$ python -q
>>> import numpy as np
>>> np.set_printoptions(precision=1, suppress=True, linewidth=140)
>>> def rnd(a):
...     return np.round(a, 1) + 0
... 
>>> m1 = np.loadtxt("a.csv", delimiter=",")
>>> rnd(m1)
array([[ 2.2,  0.4,  0.2,  0.4,  0. , -0.4,  0.3,  0. , -0.2,  0. ,  0. ],
       [ 0.4,  2.9,  0.3,  0.8, -0.2, -0.6,  0.7,  0.5, -0.9, -0.2,  0.2],
       [ 0.2,  0.3,  2.2, -0.4,  0.5, -0.2,  0.5,  0. ,  0.4,  0.1, -0.4],
       [ 0.4,  0.8, -0.4,  2.5,  0.4, -1.1, -0.5, -0.6,  1. , -0.8, -0.1],
       [ 0. , -0.2,  0.5,  0.4,  3.4, -0.1,  0.2, -0.1,  0. ,  0.4,  0.5],
       [-0.4, -0.6, -0.2, -1.1, -0.1,  3.3,  0.1,  0.1,  0.3, -0.2, -0.4],
       [ 0.3,  0.7,  0.5, -0.5,  0.2,  0.1,  3.5,  0.5,  0.1, -0.3, -0.7],
       [ 0. ,  0.5,  0. , -0.6, -0.1,  0.1,  0.5,  2.9, -0.9,  0.2,  0. ],
       [-0.2, -0.9,  0.4,  1. ,  0. ,  0.3,  0.1, -0.9,  2.6, -0.1,  0.1],
       [ 0. , -0.2,  0.1, -0.8,  0.4, -0.2, -0.3,  0.2, -0.1,  3.2, -0.1],
       [ 0. ,  0.2, -0.4, -0.1,  0.5, -0.4, -0.7,  0. ,  0.1, -0.1,  2.4]])
>>> w, V = np.linalg.eigh(m1)
>>> rnd(w)
array([0., 2., 2., 2., 2., 2., 3., 4., 4., 5., 5.])
>>> (w > 1e-8).sum(), (w < -1e-8).sum()
(np.int64(10), np.int64(0))
>>> np.linalg.matrix_rank(m1, rtol=0.1)
np.int64(10)
>>> np.argsort(-np.linalg.norm(m1, axis=0).round(6), kind="stable")[:3]
array([6, 5, 4])
>>> rnd(np.linalg.norm(m1, 2) / np.linalg.norm(m1))
np.float64(0.5)
>>> def softmax(z):
...     e = np.exp(z - z.max(axis=-1, keepdims=True))
...     return e / e.sum(axis=-1, keepdims=True)
... 
>>> rnd(softmax(m1[3] + -1))
array([0.1, 0.1, 0. , 0.5, 0.1, 0. , 0. , 0. , 0.1, 0. , 0. ])
>>> rnd(softmax(m1[3]))
array([0.1, 0.1, 0. , 0.5, 0.1, 0. , 0. , 0. , 0.1, 0. , 0. ])
>>> scores = m1 @ m1.T / np.sqrt(11)
>>> rnd(softmax(scores + np.triu(np.full(scores.shape, -np.inf), 1)))
array([[1. , 0. , 0. , 0. , 0. , 0. , 0. , 0. , 0. , 0. , 0. ],
       [0.1, 0.9, 0. , 0. , 0. , 0. , 0. , 0. , 0. , 0. , 0. ],
       [0.2, 0.2, 0.7, 0. , 0. , 0. , 0. , 0. , 0. , 0. , 0. ],
       [0.1, 0.1, 0. , 0.8, 0. , 0. , 0. , 0. , 0. , 0. , 0. ],
       [0. , 0. , 0. , 0. , 0.9, 0. , 0. , 0. , 0. , 0. , 0. ],
       [0. , 0. , 0. , 0. , 0. , 1. , 0. , 0. , 0. , 0. , 0. ],
       [0. , 0. , 0. , 0. , 0. , 0. , 0.9, 0. , 0. , 0. , 0. ],
       [0. , 0.1, 0. , 0. , 0. , 0. , 0.1, 0.7, 0. , 0. , 0. ],
       [0. , 0. , 0. , 0.1, 0. , 0.1, 0. , 0. , 0.7, 0. , 0. ],
       [0. , 0. , 0. , 0. , 0.1, 0. , 0. , 0. , 0. , 0.8, 0. ],
       [0.1, 0.1, 0. , 0.1, 0.1, 0. , 0. , 0.1, 0.1, 0.1, 0.5]])
>>> rnd(softmax(scores)[3] @ m1)
array([ 0.4,  0.7, -0.1,  1.8,  0.4, -0.8, -0.2, -0.4,  0.8, -0.5,  0.1])
>>> blk = np.stack([m1, -2 * m1, m1[::-1]])
>>> (blk @ m1.T).shape
(3, 11, 11)
>>> np.linalg.matrix_rank(blk)
array([10, 10, 10])
>>> rnd(blk.sum(axis=0))
array([[-2.2, -0.1, -0.6, -0.5,  0.5,  0.1, -1. ,  0. ,  0.3, -0.1,  2.4],
       [-0.4, -3.1, -0.2, -1.5,  0.6,  0.5, -1. , -0.3,  0.9,  3.4, -0.3],
       [-0.3, -1.3, -1.8,  1.4, -0.5,  0.5, -0.4, -1. ,  2.2, -0.2,  0.5],
       [-0.4, -0.3,  0.4, -3. , -0.4,  1.3,  0.9,  3.4, -1.9,  0.9,  0.1],
       [ 0.3,  0.9, -0.1, -0.9, -3.2,  0.2,  3.2,  0.5,  0. , -0.7, -1.2],
       [ 0. ,  0. ,  0. ,  0. ,  0. ,  0. ,  0. ,  0. ,  0. ,  0. ,  0. ],
       [-0.3, -0.9,  0.1,  0.9,  3.2, -0.2, -3.2, -0.5,  0. ,  0.7,  1.2],
       [ 0.4,  0.3, -0.4,  3. ,  0.4, -1.3, -0.9, -3.4,  1.9, -0.9, -0.1],
       [ 0.3,  1.3,  1.8, -1.4,  0.5, -0.5,  0.4,  1. , -2.2,  0.2, -0.5],
       [ 0.4,  3.1,  0.2,  1.5, -0.6, -0.5,  1. ,  0.3, -0.9, -3.4,  0.3],
       [ 2.2,  0.1,  0.6,  0.5, -0.5, -0.1,  1. ,  0. , -0.3,  0.1, -2.4]])
>>> blk.shape
(3, 11, 11)
>>> np.linalg.matrix_rank(blk.reshape(3, -1))
np.int64(2)
>>> rnd(np.linalg.det(blk))
array([0., 0., 0.])
>>> rng = np.random.default_rng(6639)
>>> labels = rng.permutation(11)
>>> labels
array([ 8,  4,  0,  5,  7,  9,  3,  6,  1, 10,  2])
>>> Y = m1[labels][:, labels]
>>> rnd(Y)
array([[ 2.6,  0. , -0.2,  0.3, -0.9, -0.1,  1. ,  0.1, -0.9,  0.1,  0.4],
       [ 0. ,  3.4,  0. , -0.1, -0.1,  0.4,  0.4,  0.2, -0.2,  0.5,  0.5],
       [-0.2,  0. ,  2.2, -0.4,  0. ,  0. ,  0.4,  0.3,  0.4,  0. ,  0.2],
       [ 0.3, -0.1, -0.4,  3.3,  0.1, -0.2, -1.1,  0.1, -0.6, -0.4, -0.2],
       [-0.9, -0.1,  0. ,  0.1,  2.9,  0.2, -0.6,  0.5,  0.5,  0. ,  0. ],
       [-0.1,  0.4,  0. , -0.2,  0.2,  3.2, -0.8, -0.3, -0.2, -0.1,  0.1],
       [ 1. ,  0.4,  0.4, -1.1, -0.6, -0.8,  2.5, -0.5,  0.8, -0.1, -0.4],
       [ 0.1,  0.2,  0.3,  0.1,  0.5, -0.3, -0.5,  3.5,  0.7, -0.7,  0.5],
       [-0.9, -0.2,  0.4, -0.6,  0.5, -0.2,  0.8,  0.7,  2.9,  0.2,  0.3],
       [ 0.1,  0.5,  0. , -0.4,  0. , -0.1, -0.1, -0.7,  0.2,  2.4, -0.4],
       [ 0.4,  0.5,  0.2, -0.2,  0. ,  0.1, -0.4,  0.5,  0.3, -0.4,  2.2]])
>>> rnd(np.sort(np.abs(np.linalg.eigvals(Y))))
array([0., 2., 2., 2., 2., 2., 3., 4., 4., 5., 5.])
>>> np.trace(Y)
np.float64(31.0)
>>> rnd(np.linalg.det(Y)), rnd(np.linalg.det(m1[labels]))
(np.float64(0.0), np.float64(0.0))
>>> E = np.loadtxt("case8.csv", delimiter=",")
>>> E
array([[  1.,  -1.,  -1.,  -1.,   1.,   1.,  -2.,   2.,  -1.,   0.,   2.],
       [ -1., -32.,   0.,   0.,  -1.,  -1.,   1.,   2.,  -2.,   1.,   0.],
       [  1.,   1.,  49.,   0.,  -2.,  -2.,   0.,  -1.,   2.,  -2.,   2.],
       [ -2.,   0.,   1.,   9.,   0.,   2.,   2.,  -1.,   0.,  -1.,  -2.],
       [ -1.,   0.,   0.,   2.,  31.,   1.,  -2.,   2.,  -2.,   0.,   0.],
       [  0.,  -1.,  -2.,   0.,   2.,  -1.,   0.,   1.,  -1.,  -2.,  -1.],
       [  0.,  -2.,   0.,  -2.,  -1.,  -1.,  18.,   0.,   2.,   1.,  -1.],
       [ -2.,  -1.,   0.,  -1.,   2.,   2.,  -2.,  20.,  -2.,   1.,  -2.],
       [  0.,   2.,   0.,   2.,  -2.,  -2.,  -1.,  -1., -49.,   1.,  -2.],
       [  1.,   0.,  -1.,  -2.,  -1.,  -2.,  -2.,  -2.,  -1., -48.,  -1.],
       [  0.,  -2.,   2.,  -1.,  -1.,  -2.,  -1.,   0.,   1.,   0., -39.]])
>>> t = np.radians(45)
>>> R = np.eye(11)
>>> R[6, 6] = R[9, 9] = np.cos(t)
>>> R[6, 9], R[9, 6] = -np.sin(t), np.sin(t)
>>> rnd(R)
array([[ 1. ,  0. ,  0. ,  0. ,  0. ,  0. ,  0. ,  0. ,  0. ,  0. ,  0. ],
       [ 0. ,  1. ,  0. ,  0. ,  0. ,  0. ,  0. ,  0. ,  0. ,  0. ,  0. ],
       [ 0. ,  0. ,  1. ,  0. ,  0. ,  0. ,  0. ,  0. ,  0. ,  0. ,  0. ],
       [ 0. ,  0. ,  0. ,  1. ,  0. ,  0. ,  0. ,  0. ,  0. ,  0. ,  0. ],
       [ 0. ,  0. ,  0. ,  0. ,  1. ,  0. ,  0. ,  0. ,  0. ,  0. ,  0. ],
       [ 0. ,  0. ,  0. ,  0. ,  0. ,  1. ,  0. ,  0. ,  0. ,  0. ,  0. ],
       [ 0. ,  0. ,  0. ,  0. ,  0. ,  0. ,  0.7,  0. ,  0. , -0.7,  0. ],
       [ 0. ,  0. ,  0. ,  0. ,  0. ,  0. ,  0. ,  1. ,  0. ,  0. ,  0. ],
       [ 0. ,  0. ,  0. ,  0. ,  0. ,  0. ,  0. ,  0. ,  1. ,  0. ,  0. ],
       [ 0. ,  0. ,  0. ,  0. ,  0. ,  0. ,  0.7,  0. ,  0. ,  0.7,  0. ],
       [ 0. ,  0. ,  0. ,  0. ,  0. ,  0. ,  0. ,  0. ,  0. ,  0. ,  1. ]])
>>> Y = E @ R.T
>>> rnd(Y)
array([[  1. ,  -1. ,  -1. ,  -1. ,   1. ,   1. ,  -1.4,   2. ,  -1. ,  -1.4,   2. ],
       [ -1. , -32. ,   0. ,   0. ,  -1. ,  -1. ,   0. ,   2. ,  -2. ,   1.4,   0. ],
       [  1. ,   1. ,  49. ,   0. ,  -2. ,  -2. ,   1.4,  -1. ,   2. ,  -1.4,   2. ],
       [ -2. ,   0. ,   1. ,   9. ,   0. ,   2. ,   2.1,  -1. ,   0. ,   0.7,  -2. ],
       [ -1. ,   0. ,   0. ,   2. ,  31. ,   1. ,  -1.4,   2. ,  -2. ,  -1.4,   0. ],
       [  0. ,  -1. ,  -2. ,   0. ,   2. ,  -1. ,   1.4,   1. ,  -1. ,  -1.4,  -1. ],
       [  0. ,  -2. ,   0. ,  -2. ,  -1. ,  -1. ,  12. ,   0. ,   2. ,  13.4,  -1. ],
       [ -2. ,  -1. ,   0. ,  -1. ,   2. ,   2. ,  -2.1,  20. ,  -2. ,  -0.7,  -2. ],
       [  0. ,   2. ,   0. ,   2. ,  -2. ,  -2. ,  -1.4,  -1. , -49. ,   0. ,  -2. ],
       [  1. ,   0. ,  -1. ,  -2. ,  -1. ,  -2. ,  32.5,  -2. ,  -1. , -35.4,  -1. ],
       [  0. ,  -2. ,   2. ,  -1. ,  -1. ,  -2. ,  -0.7,   0. ,   1. ,  -0.7, -39. ]])
>>> rnd(np.linalg.svd(E, compute_uv=False)), rnd(np.linalg.svd(Y, compute_uv=False))
(array([50.4, 48.8, 47.9, 39.5, 32.4, 31.6, 20.2, 17.4,  9.7,  1.5,  0.7]), array([50.4, 48.8, 47.9, 39.5, 32.4, 31.6, 20.2, 17.4,  9.7,  1.5,  0.7]))
>>> rnd(np.linalg.det(R)), rnd(np.trace(R))
(np.float64(1.0), np.float64(10.4))
>>> rnd(np.abs(Y - E).max(axis=0))
array([ 0. ,  0. ,  0. ,  0. ,  0. ,  0. , 34.5,  0. ,  0. , 12.6,  0. ])
>>> M = np.load("layer10.npy")
>>> M
array([[  1,  -3,   9, -27],
       [  1,  -2,   4,  -8],
       [  1,  -1,   1,  -1],
       [  1,   0,   0,   0],
       [  1,   1,   1,   1],
       [  1,   2,   4,   8],
       [  1,   3,   9,  27],
       [  1,   4,  16,  64],
       [  1,   5,  25, 125],
       [  1,   6,  36, 216],
       [  1,   7,  49, 343],
       [  1,   8,  64, 512]])
>>> rank = np.linalg.matrix_rank(m1)
>>> rank
np.int64(10)
>>> null = np.linalg.svd(m1)[2][rank:].T
>>> [int(np.linalg.matrix_rank(np.delete(m1, i, axis=0))) for i in range(11)]
[10, 10, 10, 10, 10, 10, 10, 10, 10, 10, 10]
>>> [int(np.linalg.matrix_rank(m1[:i])) for i in range(1, len(m1) + 1)]
[1, 2, 3, 4, 5, 6, 7, 8, 9, 10, 10]
>>> rnd(null @ null.T)
array([[ 0. ,  0. ,  0. , -0.1,  0. ,  0. ,  0. ,  0. ,  0. ,  0. ,  0. ],
       [ 0. ,  0.1, -0.1, -0.2,  0.1, -0.1, -0.1,  0. ,  0.2, -0.1, -0.1],
       [ 0. , -0.1,  0.1,  0.2, -0.1,  0.1,  0.1,  0. , -0.1,  0.1,  0.1],
       [-0.1, -0.2,  0.2,  0.3, -0.1,  0.1,  0.1,  0. , -0.3,  0.1,  0.2],
       [ 0. ,  0.1, -0.1, -0.1,  0. ,  0. ,  0. ,  0. ,  0.1,  0. , -0.1],
       [ 0. , -0.1,  0.1,  0.1,  0. ,  0. ,  0. ,  0. , -0.1,  0. ,  0.1],
       [ 0. , -0.1,  0.1,  0.1,  0. ,  0. ,  0. ,  0. , -0.1,  0. ,  0.1],
       [ 0. ,  0. ,  0. ,  0. ,  0. ,  0. ,  0. ,  0. ,  0. ,  0. ,  0. ],
       [ 0. ,  0.2, -0.1, -0.3,  0.1, -0.1, -0.1,  0. ,  0.2, -0.1, -0.1],
       [ 0. , -0.1,  0.1,  0.1,  0. ,  0. ,  0. ,  0. , -0.1,  0. ,  0. ],
       [ 0. , -0.1,  0.1,  0.2, -0.1,  0.1,  0.1,  0. , -0.1,  0. ,  0.1]])
>>> [int(np.linalg.matrix_rank(m1[:, :j + 1])) for j in range(11)]
[1, 2, 3, 4, 5, 6, 7, 8, 9, 10, 10]
